$ python -q
>>> import numpy as np
>>> np.set_printoptions(suppress=True, linewidth=140)
>>> rnd = lambda a: np.round(a, 2) + 0
>>> W0 = np.loadtxt("block8.csv", delimiter=",")
>>> W0
array([[-1.,  3., -4., -2., -2.],
       [ 5., -2.,  4.,  0.,  3.],
       [-3., -2.,  2., -1.,  3.],
       [-5.,  0., -2.,  2.,  0.],
       [-4.,  2.,  5.,  3., -1.],
       [-1., -3., -3.,  3., -5.],
       [ 4.,  0.,  5., -1.,  3.],
       [ 0.,  3.,  5., -3., -4.],
       [ 0., -2., -4.,  0., -1.],
       [ 0.,  5., -1., -5., -5.],
       [-3.,  3.,  5.,  2.,  2.],
       [ 2.,  5., -4.,  4., -5.],
       [-4.,  2., -4.,  5.,  3.],
       [ 0., -2., -4.,  0., -1.],
       [-3., -2., -4.,  0., -3.]])
>>> theta = np.radians(72)
>>> r_ = np.eye(5)
>>> r_[1, 1] = r_[0, 0] = np.cos(theta)
>>> r_[1, 0], r_[0, 1] = -np.sin(theta), np.sin(theta)
>>> rnd(r_)
array([[ 0.31,  0.95,  0.  ,  0.  ,  0.  ],
       [-0.95,  0.31,  0.  ,  0.  ,  0.  ],
       [ 0.  ,  0.  ,  1.  ,  0.  ,  0.  ],
       [ 0.  ,  0.  ,  0.  ,  1.  ,  0.  ],
       [ 0.  ,  0.  ,  0.  ,  0.  ,  1.  ]])
>>> Y = W0 @ r_.T
>>> rnd(np.linalg.svd(W0, compute_uv=False)), rnd(np.linalg.svd(Y, compute_uv=False))
(array([16.97, 13.09, 11.98,  8.51,  7.33]), array([16.97, 13.09, 11.98,  8.51,  7.33]))
>>> np.allclose(W0 @ W0.T, Y @ Y.T)
True
>>> z = W0[:, 3] > np.median(W0[:, 3])
>>> r0 = W0[z].mean(axis=0) - W0[~z].mean(axis=0)
>>> np.argsort(-np.abs(r0).round(6), kind="stable")
array([3, 0, 1, 2, 4])
>>> z.astype(int)
array([0, 0, 0, 1, 1, 1, 0, 0, 0, 0, 1, 1, 1, 0, 0])
>>> vec = np.array([0, 3, 2, 3, 3])
>>> target = W0 @ vec
>>> beta, lr = np.zeros(5), 1 / np.linalg.norm(W0, 2) ** 2
>>> for i in range(25):
...     beta -= lr * W0.T @ (W0 @ beta - target)
...     if i % 5 == 0: print(i, round(np.linalg.norm(W0 @ beta - target), 2))
... 
0 30.84
5 5.98
10 1.65
15 0.5
20 0.16
>>> rnd(np.linalg.cond(W0))
np.float64(2.32)
>>> mat = np.loadtxt("case17.csv", delimiter=",")
>>> mat
array([[2., 3., 1., 2., 2., 3.],
       [2., 3., 1., 1., 3., 3.],
       [2., 3., 0., 2., 0., 0.],
       [2., 3., 0., 2., 0., 0.],
       [1., 0., 1., 1., 1., 2.],
       [3., 1., 0., 0., 3., 3.]])
>>> Y = mat[0, 0] * mat[1:] - np.outer(mat[1:, 0], mat[0])
>>> Y
array([[ 0.,  0.,  0., -2.,  2.,  0.],
       [ 0.,  0., -2.,  0., -4., -6.],
       [ 0.,  0., -2.,  0., -4., -6.],
       [ 0., -3.,  1.,  0.,  0.,  1.],
       [ 0., -7., -3., -6.,  0., -3.]])
>>> mat[:, 0] / mat[0, 0]
array([1. , 1. , 1. , 1. , 0.5, 1.5])
>>> np.linalg.matrix_rank(Y), np.linalg.matrix_rank(mat)
(np.int64(4), np.int64(5))
>>> np.flatnonzero(~Y.round(6).any(axis=1))
array([], dtype=int64)
>>> np.linalg.lstsq(Y[:-1].T, Y[-1])[2]
np.int32(3)
>>> rnd(np.trace(np.linalg.pinv(Y) @ Y))
np.float64(4.0)
>>> rk = np.linalg.matrix_rank(mat)
>>> rk
np.int64(5)
>>> null = np.linalg.svd(mat)[2][rk:].T
>>> np.allclose(mat @ null, 0)
True
>>> rnd(null[:, 0] / null[np.abs(null[:, 0]).round(6).argmax(), 0])
array([-0.44, -0.37, -0.69,  1.  ,  1.  , -0.44])
>>> rnd(mat @ null)
array([[0.],
       [0.],
       [0.],
       [0.],
       [0.],
       [0.]])
>>> null.shape
(6, 1)
>>> rnd(null @ null.T)
array([[ 0.06,  0.05,  0.1 , -0.15, -0.15,  0.06],
       [ 0.05,  0.05,  0.09, -0.13, -0.13,  0.05],
       [ 0.1 ,  0.09,  0.16, -0.23, -0.23,  0.1 ],
       [-0.15, -0.13, -0.23,  0.33,  0.33, -0.15],
       [-0.15, -0.13, -0.23,  0.33,  0.33, -0.15],
       [ 0.06,  0.05,  0.1 , -0.15, -0.15,  0.06]])
>>> Y = np.array([[1, 2], [2, 0], [3, 3], [3, 1], [3, 0], [3, 0]])
>>> np.linalg.matrix_rank(np.vstack([mat, Y.T]))
np.int64(6)
>>> np.einsum("ij,ij->i", mat, mat)
array([31., 33., 17., 17.,  8., 28.])
>>> np.vstack([mat, Y.T]).shape
(8, 6)
>>> np.linalg.matrix_rank(mat @ Y)
np.int64(2)
>>> m1 = np.load("sample4.npy")
>>> m1
array([[22, 32, 11, 25, 12, 28, 33, 22, 20],
       [32, 50, 15, 37, 18, 48, 47, 34, 34],
       [11, 15,  6, 14,  5, 12, 17, 10,  9],
       [25, 37, 14, 42,  7, 34, 39, 22, 27],
       [12, 18,  5,  7, 10, 16, 17, 14, 10],
       [28, 48, 12, 34, 16, 51, 40, 32, 36],
       [33, 47, 17, 39, 17, 40, 50, 32, 29],
       [22, 34, 10, 22, 14, 32, 32, 24, 22],
       [20, 34,  9, 27, 10, 36, 29, 22, 26]])
>>> Y = m1 / np.sqrt((m1 ** 2).mean(axis=1, keepdims=True))
>>> np.linalg.matrix_rank(Y) == np.linalg.matrix_rank(m1)
np.True_
>>> J = np.array([[3.0, 4.0, 6.0, -4.0, 0.0],
...     [4.0, 3.0, 6.0, -4.0, 0.0],
...     [6.0, 6.0, 8.0, -6.0, 0.0],
...     [-4.0, -4.0, -6.0, 3.0, 0.0],
...     [0.0, 0.0, 0.0, 0.0, -1.0]])
>>> J
array([[ 3.,  4.,  6., -4.,  0.],
       [ 4.,  3.,  6., -4.,  0.],
       [ 6.,  6.,  8., -6.,  0.],
       [-4., -4., -6.,  3.,  0.],
       [ 0.,  0.,  0.,  0., -1.]])
>>> W1 = np.array([[3, 4, 4, 3, 4, 0],
...     [1, -2, 0, -1, 0, 2],
...     [5, 1, 1, 1, -1, 2],
...     [-3, -2, 3, 5, -2, 4],
...     [1, 2, 5, -5, 4, 4]])
>>> beta = np.array([2, 3, 3, -2, -2, 0])
>>> hid = np.maximum(J @ W1 + beta, 0)
>>> hid
array([[57., 21.,  9.,  0., 12.,  4.],
       [59., 27., 13.,  0., 16.,  2.],
       [84., 35., 17.,  0., 26.,  4.],
       [ 0.,  0.,  0.,  0.,  0.,  0.],
       [ 1.,  1.,  0.,  3.,  0.,  0.]])
>>> (hid > 0).astype(int)
array([[1, 1, 1, 0, 1, 1],
       [1, 1, 1, 0, 1, 1],
       [1, 1, 1, 0, 1, 1],
       [0, 0, 0, 0, 0, 0],
       [1, 1, 0, 1, 0, 0]])
>>> np.linalg.matrix_rank(hid)
np.int64(4)
>>> Z = np.array([[3, -2], [-1, -1], [1, 1], [-1, 3], [-1, -1], [2, -1]])
>>> W1 @ Z
array([[  2,  -1],
       [ 10,  -5],
       [ 19,  -8],
       [  1,  24],
       [ 15, -22]])
>>> hid @ Z
array([[ 155., -142.],
       [ 151., -150.],
       [ 216., -216.],
       [   0.,    0.],
       [  -1.,    6.]])
